$ ipython --no-banner

In [1]: import numpy as np

In [2]: import numpy.linalg as la

In [3]: np.set_printoptions(precision=3, suppress=True, linewidth=100)

In [4]: m1 = np.array([[-2, 3, -9],
   ...:     [-4, 3, -3],
   ...:     [-6, 10, -6],
   ...:     [1, 12, -9],
   ...:     [-8, 6, 0],
   ...:     [-7, 8, 0],
   ...:     [-12, 6, 8],
   ...:     [-13, 3, 10],
   ...:     [-5, -2, 4],
   ...:     [-9, -9, 8],
   ...:     [-17, -9, 4],
   ...:     [-14, -8, 13],
   ...:     [-18, -8, 16],
   ...:     [-13, -7, 18],
   ...:     [-7, -16, 25],
   ...:     [-16, -16, 28],
   ...:     [-12, -16, 29]])

In [5]: dist = la.norm(m1[:, None] - m1[None], axis=-1)

In [6]: dist.shape
Out[6]: (17, 17)

In [7]: dist.mean(axis=1).argmax()
Out[7]: np.int64(16)

In [8]: x = np.array([-3, -2, 2])

In [9]: target = m1 @ x

In [10]: print(target)
[-18   0 -14 -45  12   5  40  53  27  61  77  84 102  89 103 136 126]

In [11]: la.lstsq(m1, target)[0]
Out[11]: array([-3., -2.,  2.])

In [12]: la.solve(m1.T @ m1, m1.T @ target)
Out[12]: array([-3., -2.,  2.])

In [13]: rng = np.random.default_rng(45)

In [14]: target = target + 0.02 * rng.normal(size=17)

In [15]: target
Out[15]: 
array([-18.009,  -0.012, -13.997, -44.983,  11.997,   5.005,  40.011,  53.014,  26.982,  61.009,
        77.   ,  83.988, 101.986,  88.995, 102.98 , 135.971, 126.001])

In [16]: c, *_ = la.lstsq(m1, target)

In [17]: print(c)
[-3.    -1.999  2.   ]

In [18]: [round(float(la.norm(la.solve(m1.T @ m1 + lam * np.eye(3), m1.T @ target))), 2) for lam in (0, 1, 10, 100)]
Out[18]: [4.12, 4.12, 4.1, 3.95]

In [19]: x = np.array([1, -2, 3])

In [20]: m1 @ np.ones(3)
Out[20]: 
array([ -8.,  -4.,  -2.,   4.,  -2.,   1.,   2.,   0.,  -3., -10., -22.,  -9., -10.,  -2.,   2.,
        -4.,   1.])

In [21]: x @ m1
ValueError: matmul: Input operand 1 has a mismatch in its core dimension 0, with gufunc signature (n?,k),(k,m?)->(n?,m?) (size 17 is different from 3)


In [22]: print((m1 * x).sum(axis=1))
[-35 -19 -44 -50 -20 -23   0  11  11  33  13  41  46  55 100 100 107]

In [23]: lab = m1[:, 1] > np.median(m1[:, 1])

In [24]: f = m1[lab].mean(axis=0) - m1[~lab].mean(axis=0)

In [25]: np.argsort(-np.abs(f).round(6), kind="stable")
Out[25]: array([2, 1, 0])

In [26]: lab.astype(int)
Out[26]: array([1, 1, 1, 1, 1, 1, 1, 1, 0, 0, 0, 0, 0, 0, 0, 0, 0])

In [27]: f
Out[27]: array([  5.958,  16.486, -17.236])

In [28]: cent = 3 * np.array([[-0.6, 0.8, -1.1], [-0.5, 0.2, 0.2], [-0.1, -1.5, -0.3]])

In [29]: lab = rng.integers(0, 3, 15)

In [30]: A = cent[lab] + rng.normal(size=(15, 3))

In [31]: A
Out[31]: 
array([[-0.528, -6.316, -0.901],
       [-2.187,  1.925, -3.941],
       [-2.345,  0.229, -1.215],
       [-2.946,  2.071, -2.536],
       [-1.343,  4.252, -2.09 ],
       [-3.661,  2.926, -2.321],
       [-1.274, -1.255,  0.235],
       [-1.119, -4.131,  0.252],
       [-0.856, -0.436,  1.389],
       [-1.793,  3.39 , -3.601],
       [-1.307,  0.528,  0.365],
       [ 1.193, -3.625, -0.498],
       [-1.708, -5.22 , -0.91 ],
       [-0.946, -1.145,  1.393],
       [-1.465, -5.761,  0.098]])

In [32]: B = np.c_[A[:, :1] @ np.array([[0]]), np.array([-1, 1, -2, 3, 3, 0, 2, 1, -2, -3, -3, -2, -1, 0, -1])]

In [33]: B
Out[33]: 
array([[ 0., -1.],
       [ 0.,  1.],
       [ 0., -2.],
       [ 0.,  3.],
       [ 0.,  3.],
       [ 0.,  0.],
       [ 0.,  2.],
       [ 0.,  1.],
       [ 0., -2.],
       [ 0., -3.],
       [ 0., -3.],
       [ 0., -2.],
       [ 0., -1.],
       [ 0.,  0.],
       [ 0., -1.]])

In [34]: la.matrix_rank(B)
Out[34]: np.int64(1)

In [35]: la.matrix_rank(np.c_[A, B])
Out[35]: np.int64(4)
